$ python3 -q
>>> import numpy as np
>>> import numpy.linalg as la
>>> np.set_printoptions(precision=3, suppress=True, linewidth=140)
>>> tidy = lambda a: np.round(a, 3) + 0
>>> feats = np.loadtxt("w.csv", delimiter=",")
>>> print(feats)
[[ 2.  4.  0.  0.  0.  0.  0.  0.]
 [ 4.  2.  4.  0.  0.  0.  0.  0.]
 [ 0.  4.  0.  4.  0.  0.  0.  0.]
 [ 0.  0.  4.  0.  4.  0.  0.  0.]
 [ 0.  0.  0.  4. -1.  4.  0.  0.]
 [ 0.  0.  0.  0.  4. -2.  4.  0.]
 [ 0.  0.  0.  0.  0.  4. -1.  4.]
 [ 0.  0.  0.  0.  0.  0.  4. -2.]]
>>> w1 = np.array([[2, -1],
...     [1, 3],
...     [2, -1],
...     [-3, 1],
...     [-2, -3],
...     [2, 1],
...     [-3, 1],
...     [-1, 2]])
>>> c = np.array([0, 0])
>>> H = np.maximum(feats @ w1 + c, 0)
>>> print((H > 0).mean(axis=0))
[0.375 0.5  ]
>>> print((H > 0).astype(int))
[[1 1]
 [1 0]
 [0 1]
 [0 0]
 [0 1]
 [0 0]
 [1 1]
 [0 0]]
>>> print(H)
[[ 8. 10.]
 [18.  0.]
 [ 0. 16.]
 [ 0.  0.]
 [ 0. 11.]
 [ 0.  0.]
 [ 7. 11.]
 [ 0.  0.]]
>>> cent = np.array([[3, 2, -2], [1, 2, -3]])
>>> print(H @ cent)
[[ 34.  36. -46.]
 [ 54.  36. -36.]
 [ 16.  32. -48.]
 [  0.   0.   0.]
 [ 11.  22. -33.]
 [  0.   0.   0.]
 [ 32.  36. -47.]
 [  0.   0.   0.]]
>>> print((H @ cent).round(6).argmax(axis=1))
[1 0 1 0 1 0 1 0]
>>> print(w1 @ cent)
[[  5   2  -1]
 [  6   8 -11]
 [  5   2  -1]
 [ -8  -4   3]
 [ -9 -10  13]
 [  7   6  -7]
 [ -8  -4   3]
 [ -1   2  -4]]
>>> w, vecs = la.eigh(feats)
>>> print(tidy(w.sum()), np.trace(feats))
-2.0 -2.0
>>> print(tidy(la.eigvalsh(feats @ feats)))
[ 1.053  2.527 14.604 17.076 32.926 39.44  62.406 71.969]
>>> print(tidy(vecs.T @ feats @ vecs))
[[-8.483  0.     0.     0.     0.     0.     0.     0.   ]
 [ 0.    -6.28   0.     0.     0.     0.     0.     0.   ]
 [ 0.     0.    -4.132  0.     0.     0.     0.     0.   ]
 [ 0.     0.     0.    -1.59   0.     0.     0.     0.   ]
 [ 0.     0.     0.     0.     1.026  0.     0.     0.   ]
 [ 0.     0.     0.     0.     0.     3.821  0.     0.   ]
 [ 0.     0.     0.     0.     0.     0.     5.738  0.   ]
 [ 0.     0.     0.     0.     0.     0.     0.     7.9  ]]
>>> print(tidy(vecs @ np.diag(w) @ vecs.T))
[[ 2.  4.  0.  0.  0.  0.  0.  0.]
 [ 4.  2.  4.  0.  0.  0.  0.  0.]
 [ 0.  4.  0.  4.  0.  0.  0.  0.]
 [ 0.  0.  4.  0.  4.  0.  0.  0.]
 [ 0.  0.  0.  4. -1.  4.  0.  0.]
 [ 0.  0.  0.  0.  4. -2.  4.  0.]
 [ 0.  0.  0.  0.  0.  4. -1.  4.]
 [ 0.  0.  0.  0.  0.  0.  4. -2.]]
>>> print(np.abs(vecs[:, -1]).round(6).argmax())
1
>>> print((w > 1e-8).sum(), (w < -1e-8).sum())
4 4
>>> print(tidy(la.eigvalsh(feats + -2 * np.eye(8))))
[-10.483  -8.28   -6.132  -3.59   -0.974   1.821   3.738   5.9  ]
>>> w, vecs = la.eigh(feats)
>>> x = np.array([0, 4, 5, 0, 2, 0, 4, 0])
>>> print((np.sign(vecs[:, -1].round(6)) == np.sign(vecs[0, -1].round(6))).astype(int))
[1 1 1 1 1 1 1 1]
>>> print(tidy(la.eigvalsh(feats[1:, 1:])))
[-8.475 -6.131 -3.714 -0.531  2.791  5.028  7.032]
>>> print(x @ feats @ x)
172.0
>>> print(tidy(x @ feats @ x / (x @ x)), tidy(w[0]), tidy(w[-1]))
2.82 -8.483 7.9
>>> A = np.load("sample12.npy")
>>> print(A)
[[-0.159  0.446 -0.159 -0.617]
 [ 0.159 -0.446  0.159  0.617]
 [-0.235  0.617 -0.235 -0.793]
 [-0.327  0.77  -0.327 -0.91 ]
 [-0.04   0.119 -0.04  -0.178]
 [-0.06   0.178 -0.06  -0.264]
 [ 0.139 -0.397  0.139  0.558]
 [-0.02   0.06  -0.02  -0.09 ]
 [ 0.291 -0.716  0.291  0.874]
 [ 0.119 -0.345  0.119  0.493]
 [ 0.291 -0.716  0.291  0.874]
 [ 0.06  -0.178  0.06   0.264]
 [-0.235  0.617 -0.235 -0.793]
 [ 0.139 -0.397  0.139  0.558]
 [-0.327  0.77  -0.327 -0.91 ]
 [ 0.254 -0.653  0.254  0.824]
 [ 0.119 -0.345  0.119  0.493]
 [ 0.02  -0.06   0.02   0.09 ]
 [ 0.119 -0.345  0.119  0.493]
 [ 0.178 -0.493  0.178  0.67 ]
 [ 0.     0.     0.     0.   ]
 [-0.1    0.291 -0.1   -0.422]
 [-0.159  0.446 -0.159 -0.617]
 [ 0.291 -0.716  0.291  0.874]
 [ 0.291 -0.716  0.291  0.874]
 [ 0.159 -0.446  0.159  0.617]
 [-0.139  0.397 -0.139 -0.558]
 [-0.235  0.617 -0.235 -0.793]
 [ 0.06  -0.178  0.06   0.264]
 [ 0.217 -0.578  0.217  0.757]
 [-0.119  0.345 -0.119 -0.493]
 [-0.327  0.77  -0.327 -0.91 ]
 [ 0.217 -0.578  0.217  0.757]
 [-0.02   0.06  -0.02  -0.09 ]
 [-0.139  0.397 -0.139 -0.558]
 [ 0.1   -0.291  0.1    0.422]]
>>> G = A.T @ A
>>> print(tidy(la.svd(A, compute_uv=False) ** 2))
[25.076  0.055  0.     0.   ]
>>> print(tidy(la.eigvalsh(G)[::-1]))
[25.076  0.055  0.     0.   ]
>>> print(tidy(G))
[[  1.284  -3.295   1.284   4.208]
 [ -3.295   8.501  -3.295 -10.908]
 [  1.284  -3.295   1.284   4.208]
 [  4.208 -10.908   4.208  14.062]]
>>> print(tidy(A @ la.pinv(A) @ A))
[[-0.159  0.446 -0.159 -0.617]
 [ 0.159 -0.446  0.159  0.617]
 [-0.235  0.617 -0.235 -0.793]
 [-0.327  0.77  -0.327 -0.91 ]
 [-0.04   0.119 -0.04  -0.178]
 [-0.06   0.178 -0.06  -0.264]
 [ 0.139 -0.397  0.139  0.558]
 [-0.02   0.06  -0.02  -0.09 ]
 [ 0.291 -0.716  0.291  0.874]
 [ 0.119 -0.345  0.119  0.493]
 [ 0.291 -0.716  0.291  0.874]
 [ 0.06  -0.178  0.06   0.264]
 [-0.235  0.617 -0.235 -0.793]
 [ 0.139 -0.397  0.139  0.558]
 [-0.327  0.77  -0.327 -0.91 ]
 [ 0.254 -0.653  0.254  0.824]
 [ 0.119 -0.345  0.119  0.493]
 [ 0.02  -0.06   0.02   0.09 ]
 [ 0.119 -0.345  0.119  0.493]
 [ 0.178 -0.493  0.178  0.67 ]
 [ 0.     0.     0.     0.   ]
 [-0.1    0.291 -0.1   -0.422]
 [-0.159  0.446 -0.159 -0.617]
 [ 0.291 -0.716  0.291  0.874]
 [ 0.291 -0.716  0.291  0.874]
 [ 0.159 -0.446  0.159  0.617]
 [-0.139  0.397 -0.139 -0.558]
 [-0.235  0.617 -0.235 -0.793]
 [ 0.06  -0.178  0.06   0.264]
 [ 0.217 -0.578  0.217  0.757]
 [-0.119  0.345 -0.119 -0.493]
 [-0.327  0.77  -0.327 -0.91 ]
 [ 0.217 -0.578  0.217  0.757]
 [-0.02   0.06  -0.02  -0.09 ]
 [-0.139  0.397 -0.139 -0.558]
 [ 0.1   -0.291  0.1    0.422]]
>>> print(np.unique(A.round(6), axis=0).shape)
(20, 4)
